% ipython --no-banner

In [1]: import numpy as np

In [2]: np.set_printoptions(suppress=True, linewidth=160)

In [3]: B = np.array([[2, 3], [2, 3], [0, 2]])

In [4]: F = np.tile(B, (2, 3))

In [5]: F
Out[5]: 
array([[2, 3, 2, 3, 2, 3],
       [2, 3, 2, 3, 2, 3],
       [0, 2, 0, 2, 0, 2],
       [2, 3, 2, 3, 2, 3],
       [2, 3, 2, 3, 2, 3],
       [0, 2, 0, 2, 0, 2]])

In [6]: # row 1 repeats row 0

In [7]: (F + F.T) / 2
Out[7]: 
array([[2. , 2.5, 1. , 2.5, 2. , 1.5],
       [2.5, 3. , 2. , 3. , 2.5, 2.5],
       [1. , 2. , 0. , 2. , 1. , 1. ],
       [2.5, 3. , 2. , 3. , 2.5, 2.5],
       [2. , 2.5, 1. , 2.5, 2. , 1.5],
       [1.5, 2.5, 1. , 2.5, 1.5, 2. ]])

In [8]: np.trace(F)
Out[8]: np.int64(12)

In [9]: np.round(np.sort(np.abs(np.linalg.eigvals(F))), 3) + 0
Out[9]: array([ 0.,  0.,  0.,  0.,  0., 12.])

In [10]: np.round(np.linalg.det(F), 3)
Out[10]: np.float64(0.0)

In [11]: print([round(float(x), 3) for x in np.linalg.svd(F, compute_uv=False)[:3]])
[13.166, 2.578, 0.0]

In [12]: round(float(np.linalg.norm(F, 2) / np.linalg.norm(F)), 3)
Out[12]: 0.981

In [13]: np.linalg.matrix_rank(F, rtol=0.1)
Out[13]: np.int64(2)

In [14]: np.linalg.cond(F) > 100
Out[14]: np.True_

In [15]: np.argsort(-np.linalg.norm(F, axis=0).round(6), kind="stable")[:3]
Out[15]: array([1, 3, 5])

In [16]: Uu, sig, VT = np.linalg.svd(F)

In [17]: print(sig.round(3) + 0)
[13.166  2.578  0.     0.     0.     0.   ]

In [18]: print(np.argmax(sig[:-1] / (sig[1:] + 1e-6)) + 1)
2

In [19]: B = Uu[:, :2] @ np.diag(sig[:2]) @ VT[:2]

In [20]: round(float(np.linalg.norm(F - B, 2)), 3), np.round(sig[2], 3)
Out[20]: (0.0, np.float64(0.0))

In [21]: np.linalg.matrix_rank(B)
Out[21]: np.int64(2)

In [22]: B.round(3) + 0
Out[22]: 
array([[2., 3., 2., 3., 2., 3.],
       [2., 3., 2., 3., 2., 3.],
       [0., 2., 0., 2., 0., 2.],
       [2., 3., 2., 3., 2., 3.],
       [2., 3., 2., 3., 2., 3.],
       [0., 2., 0., 2., 0., 2.]])

In [23]: J = np.array([[0, 0, 4], [0, 0, 5], [0, 0, 0]])

In [24]: P = np.triu(np.array([[1, 0, 1], [1, 0, 2], [1, 2, 2]]), 1) + np.eye(3)

In [25]: B = P @ J @ np.linalg.inv(P)

In [26]: np.trace(B), np.trace(J)
Out[26]: (np.float64(0.0), np.int64(0))

In [27]: P @ J - J @ P
Out[27]: 
array([[0., 0., 0.],
       [0., 0., 0.],
       [0., 0., 0.]])

In [28]: np.linalg.matrix_rank(B)
Out[28]: np.int64(1)

In [29]: print(round(np.linalg.det(B), 3))
0.0

In [30]: B
Out[30]: 
array([[0., 0., 4.],
       [0., 0., 5.],
       [0., 0., 0.]])

In [31]: B = np.array([[3, 2, 2], [-3, 0, 0]])

In [32]: Z = np.kron(B, J)

In [33]: np.linalg.matrix_rank(Z)
Out[33]: np.int64(2)

In [34]: round(np.linalg.norm(Z, 2), 3), round(np.linalg.norm(B, 2) * np.linalg.norm(J, 2), 3)
Out[34]: (np.float64(30.607), np.float64(30.607))

In [35]: Z.shape
Out[35]: (6, 9)

In [36]: W1 = np.array([[-3, 5, 5, 2, 9, 5], [-1, -3, 6, 3, -1, 8], [6, -6, -5, 5, 3, 3]])

In [37]: beta = np.array([2, -2, 2, -1, 2, -2])

In [38]: H = np.maximum(J @ W1 + beta, 0)

In [39]: np.round((H > 0).mean(axis=0), 3)
Out[39]: array([1.   , 0.   , 0.333, 0.667, 1.   , 0.667])

In [40]: np.linalg.matrix_rank(H)
Out[40]: np.int64(3)

In [41]: Z = np.array([[-2, -3], [3, -1], [1, -1], [-3, 3], [-2, -3], [-2, 0]])

In [42]: print(H @ Z)
[[-157  -63]
 [-196  -75]
 [  -6  -14]]

In [43]: Uu, sig, VT = np.linalg.svd(J)

In [44]: V = VT[:(sig > 1e-8).sum()]

In [45]: rng = np.random.default_rng(740824)

In [46]: x = J[1] + -2 * J[0] + rng.integers(2) * np.eye(3)[1]

In [47]: x
Out[47]: array([ 0.,  0., -3.])

In [48]: V.T @ V
Out[48]: 
array([[0., 0., 0.],
       [0., 0., 0.],
       [0., 0., 1.]])

In [49]: np.linalg.matrix_rank(np.vstack([J, x]))
Out[49]: np.int64(1)

In [50]: np.diag(V.T @ V)
Out[50]: array([0., 0., 1.])

In [51]: J.T @ J
Out[51]: 
array([[ 0,  0,  0],
       [ 0,  0,  0],
       [ 0,  0, 41]])

In [52]: np.round(np.linalg.svd(J, compute_uv=False), 3)
Out[52]: array([6.403, 0.   , 0.   ])

In [53]: m1 = np.loadtxt("arr.csv", delimiter=",")

In [54]: m1.round(3)
Out[54]: 
array([[ 0.275, -0.435, -0.145, -0.435, -0.725],
       [-0.435,  0.739, -0.087, -0.261, -0.435],
       [-0.145, -0.087,  0.971, -0.087, -0.145],
       [-0.435, -0.261, -0.087,  0.739, -0.435],
       [-0.725, -0.435, -0.145, -0.435,  0.275]])

In [55]: # columns are unit length and at right angles

In [56]: f = np.array([0, -2, -2])

In [57]: print(np.round(np.convolve(m1[4], f), 3))
[ 0.     1.449  2.319  1.159  1.159  0.319 -0.551]

In [58]: np.round(np.correlate(m1[4], m1[0], "full"), 3) + 0
Out[58]: array([ 0.525,  0.63 ,  0.399,  0.756,  0.   , -0.113,  0.109, -0.239,  0.076])

In [59]: np.round(np.cross(m1[4, :3], m1[0, :3]), 3)
Out[59]: array([ 0.   , -0.145,  0.435])

In [60]: ev, V = np.linalg.eigh(m1)

In [61]: x = np.array([5, 3, 0, 3, 2])

In [62]: print(round(float(np.abs(m1).sum(axis=1).max()), 3), round(float(np.abs(ev).max()), 3))
2.014 1.0

In [63]: np.round(np.linalg.eigvalsh(m1[1:, 1:]), 3)
Out[63]: array([-0.275,  1.   ,  1.   ,  1.   ])

In [64]: feats = np.loadtxt("layer10.csv", delimiter=",")

In [65]: print(feats)
[[ 8. 21. 24.]
 [21. 48. 56.]
 [24. 56. 63.]]

In [66]: x = np.array([2, -1, -3])

In [67]: np.linalg.norm(feats @ x) <= np.linalg.norm(feats, 2) * np.linalg.norm(x) + 1e-9
Out[67]: np.True_

In [68]: print(np.sign((feats @ x).round(6)))
[-1. -1. -1.]

In [69]: feats @ np.eye(3)[2]
Out[69]: array([24., 56., 63.])

In [70]: feats * x
Out[70]: 
array([[  16.,  -21.,  -72.],
       [  42.,  -48., -168.],
       [  48.,  -56., -189.]])

In [71]: feats @ (2 * x)
Out[71]: array([-154., -348., -394.])

In [72]: (feats @ x).argmax()
Out[72]: np.int64(0)

In [73]: feats @ np.ones(3)
Out[73]: array([ 53., 125., 143.])

In [74]: ev, V = np.linalg.eigh(feats)

In [75]: x = np.array([-2, 2, 0])

In [76]: x @ feats @ x
Out[76]: np.float64(56.0)

In [77]: print(np.abs(feats).sum(axis=1).max(), round(float(np.abs(ev).max()), 3))
143.0 121.0

In [78]: np.round(np.linalg.eigvalsh(feats[1:, 1:]), 3)
Out[78]: array([ -1., 112.])

In [79]: (np.sign(V[:, -1].round(6)) == np.sign(V[0, -1].round(6))).astype(int)
Out[79]: array([1, 1, 1])

In [80]: B = np.array([[0, 3], [3, 0]])

In [81]: mat = np.kron(np.eye(2, dtype=int), B)

In [82]: mat
Out[82]: 
array([[0, 3, 0, 0],
       [3, 0, 0, 0],
       [0, 0, 0, 3],
       [0, 0, 3, 0]])

In [83]: f = np.array([-7, 3, 7, 2])

In [84]: B = mat + np.outer(f, np.eye(4)[2])

In [85]: np.linalg.matrix_rank(B - mat)
Out[85]: np.int64(1)

In [86]: print(np.linalg.matrix_rank(np.linalg.inv(B) - np.linalg.inv(mat), tol=1e-8))
1

In [87]: x = np.array([-1, -3, 2, -1])

In [88]: y = mat @ x

In [89]: y
Out[89]: array([-9, -3, -3,  6])

In [90]: np.round(np.linalg.solve(mat, mat[:, 1]), 3)
Out[90]: array([0., 1., 0., 0.])

In [91]: np.round(np.linalg.solve(mat.T, mat[1]), 3)
Out[91]: array([0., 1., 0., 0.])

In [92]: np.round(np.linalg.solve(mat, y + mat[:, 3]), 3)
Out[92]: array([-1., -3.,  2.,  0.])

In [93]: np.round(np.linalg.solve(mat, 5 * y), 3)
Out[93]: array([ -5., -15.,  10.,  -5.])

In [94]: np.round(np.linalg.solve(mat, y), 3)
Out[94]: array([-1., -3.,  2., -1.])

In [95]: A = np.loadtxt("test13.csv", delimiter=",")

In [96]: A
Out[96]: 
array([[ 3., -2.,  2.],
       [-2.,  6., -4.],
       [ 2., -4.,  6.]])

In [97]: x = np.array([1, -1, -2])

In [98]: (A * x).sum(axis=1)
Out[98]: array([ 1.,  0., -6.])

In [99]: np.einsum("ij,j->i", A, x)
Out[99]: array([ 1.,  0., -6.])

In [100]: A @ np.eye(3)[1]
Out[100]: array([-2.,  6., -4.])

In [101]: A * x
Out[101]: 
array([[  3.,   2.,  -4.],
       [ -2.,  -6.,   8.],
       [  2.,   4., -12.]])

In [102]: A @ (2 * x)
Out[102]: array([  2.,   0., -12.])

In [103]: ev, V = np.linalg.eig(A)

In [104]: print(ev.round(3))
[ 2. 11.  2.]

In [105]: print(np.round(np.sort(np.linalg.eigvals(A.T)), 3))
[ 2.  2. 11.]

In [106]: np.round(A @ V[:, 0] - ev[0] * V[:, 0], 3) + 0
Out[106]: array([0., 0., 0.])

In [107]: data = np.load("m.npy")

In [108]: print(data)
[[-1 -2  0  0  0  0]
 [ 2  2  0  0  0  0]
 [ 1  1  0  0  0  0]
 [ 0  0 -1 -2  0  0]
 [ 0  0  2  2  0  0]
 [ 0  0  1  1  0  0]
 [ 0  0  0  0 -1 -2]
 [ 0  0  0  0  2  2]
 [ 0  0  0  0  1  1]]

In [109]: P = data @ np.linalg.solve(data.T @ data, data.T)

In [110]: print(round(np.trace(P), 3))
6.0

In [111]: lab = rng.integers(0, 3, 3)

In [112]: W0 = np.triu((lab[:, None] == lab) & (rng.random((3, 3)) < 0.8), 1).astype(int)

In [113]: W0 += W0.T

In [114]: W0
Out[114]: 
array([[0, 0, 1],
       [0, 0, 0],
       [1, 0, 0]])

In [115]: # 2 blocks once reordered

In [116]: np.argsort(-np.linalg.norm(W0, axis=0).round(6), kind="stable")[:3]
Out[116]: array([0, 2, 1])

In [117]: np.linalg.cond(W0) > 100
Out[117]: np.True_

In [118]: np.round(np.trace(np.linalg.pinv(W0) @ W0), 3)
Out[118]: np.float64(2.0)

In [119]: print(np.round(W0 @ np.linalg.pinv(W0) @ W0, 3))
[[0. 0. 1.]
 [0. 0. 0.]
 [1. 0. 0.]]

In [120]: np.allclose(W0[:-1].T @ np.linalg.lstsq(W0[:-1].T, W0[-1])[0], W0[-1])
Out[120]: False
